% ipython --no-banner

In [1]: import numpy as np

In [2]: import numpy.linalg as la

In [3]: np.set_printoptions(suppress=True, linewidth=120)

In [4]: F = np.load("sample11.npy")

In [5]: print(F)
[[-0.9    0.915 -1.1    0.2    0.3   -0.5    0.3   -0.2    0.1    0.5  ]
 [-0.6   -3.679  0.6    0.4    0.7   -0.9    0.3   -0.2   -0.9    1.6  ]
 [ 0.4   -2.639  0.3   -1.     1.6   -0.5    1.1    2.4   -0.6   -0.7  ]
 [-1.6    1.959 -0.4   -1.6    0.     0.4   -2.2    1.7    0.6   -1.5  ]
 [ 0.7   -0.137 -2.6    0.1   -1.5   -1.8    0.    -0.1    0.     2.3  ]
 [-0.6    8.377  0.4   -0.9   -0.1    0.1   -0.3   -1.     2.     0.   ]
 [-1.     1.819 -1.2    0.3   -0.1   -0.1    1.    -0.2    0.4   -1.7  ]
 [ 1.    -4.784  0.9   -0.2   -0.5    0.4    0.6    0.9   -1.2    1.2  ]
 [ 0.4    1.849 -0.5   -1.5   -1.8    0.9    0.7   -0.3    0.6   -1.4  ]
 [ 0.    -7.232 -1.7    1.2    0.8   -0.1    0.5   -0.2   -1.7    0.4  ]
 [ 0.     2.564 -0.4    0.5    1.5    0.8   -0.5    2.2    0.7    1.9  ]
 [-0.6   -5.406 -2.     1.1    0.1   -0.3    1.1    0.3   -1.4   -1.3  ]
 [-0.1   -0.387  0.     1.2    1.5   -0.4    1.3    0.7    0.     0.5  ]
 [-0.9    2.997  0.     0.3    1.6    0.5   -2.3   -1.1    0.7   -1.5  ]
 [-0.2    5.155 -1.6    0.2   -1.5   -0.3    1.1   -0.6    1.2    0.   ]
 [ 1.1    0.177  0.9    0.9   -2.4    0.2   -0.8    1.6    0.    -1.3  ]
 [ 1.6   -1.381  1.1   -1.4    0.5    0.5    1.8    0.4   -0.3    0.9  ]
 [-0.9    6.272 -1.7    1.2   -1.6    1.2    1.3    0.5    1.6    0.5  ]
 [ 0.    -0.797 -0.2    0.2    1.8    0.8    0.4   -0.1   -0.3    0.9  ]]

In [6]: x0 = np.array([-2, -3, -1, -7, -5, -9, 6, -3, -3, -5])

In [7]: y = F @ x0

In [8]: print(np.round(la.pinv(F) @ F, 3) + 0)
[[1. 0. 0. 0. 0. 0. 0. 0. 0. 0.]
 [0. 1. 0. 0. 0. 0. 0. 0. 0. 0.]
 [0. 0. 1. 0. 0. 0. 0. 0. 0. 0.]
 [0. 0. 0. 1. 0. 0. 0. 0. 0. 0.]
 [0. 0. 0. 0. 1. 0. 0. 0. 0. 0.]
 [0. 0. 0. 0. 0. 1. 0. 0. 0. 0.]
 [0. 0. 0. 0. 0. 0. 1. 0. 0. 0.]
 [0. 0. 0. 0. 0. 0. 0. 1. 0. 0.]
 [0. 0. 0. 0. 0. 0. 0. 0. 1. 0.]
 [0. 0. 0. 0. 0. 0. 0. 0. 0. 1.]]

In [9]: print(np.round(la.solve(F.T @ F, F.T @ y), 3))
[-2. -3. -1. -7. -5. -9.  6. -3. -3. -5.]

In [10]: rng = np.random.default_rng(55475)

In [11]: y = y + 0.02 * rng.normal(size=19)

In [12]: print(y.round(3))
[  1.375  10.546  15.004  -7.275  13.405 -23.234  10.967  10.246  15.84   18.578 -46.706  30.313  -7.734 -26.861
   0.137  -2.819   8.634 -27.476 -15.913]

In [13]: c, *_ = la.lstsq(F, y)

In [14]: print(np.round(F.T @ (y - F @ c), 3) + 0)
[0. 0. 0. 0. 0. 0. 0. 0. 0. 0.]

In [15]: print(c.round())
[-2. -3. -1. -7. -5. -9.  6. -3. -3. -5.]

In [16]: x0 = np.array([-1, -2, -2, -2, -2, -2, -2, -1, 0, 0])

In [17]: print(np.sign((F @ x0).round(6)))
[ 1.  1. -1.  1.  1. -1. -1.  1.  1.  1. -1.  1. -1. -1. -1. -1. -1. -1. -1.]

In [18]: print(la.norm(F @ x0) <= la.norm(F, 2) * la.norm(x0) + 1e-9)
True

In [19]: W1 = np.array([[2, 4, 3, 5, 4],
    ...:     [2, 4, 4, 3, 5],
    ...:     [2, 4, 4, 4, 0],
    ...:     [4, 4, 2, 5, 5],
    ...:     [4, 5, 1, 3, 1],
    ...:     [5, 0, 3, 2, 0],
    ...:     [5, 3, 5, 4, 4],
    ...:     [0, 0, 5, 1, 3],
    ...:     [4, 3, 0, 0, 0],
    ...:     [2, 1, 1, 5, 1]])

In [20]: c = np.array([2, 3, 2, 2, 1])

In [21]: hid = np.maximum(F @ W1 + c, 0)

In [22]: print(la.matrix_rank(hid))
5

In [23]: basis = np.array([[5, -3], [5, -2], [1, 4], [4, 0], [-4, 0]])

In [24]: print(W1 @ basis)
[[ 37  -2]
 [ 26   2]
 [ 50   2]
 [ 42 -12]
 [ 54 -18]
 [ 36  -3]
 [ 45  -1]
 [ -3  20]
 [ 35 -18]
 [ 32  -4]]
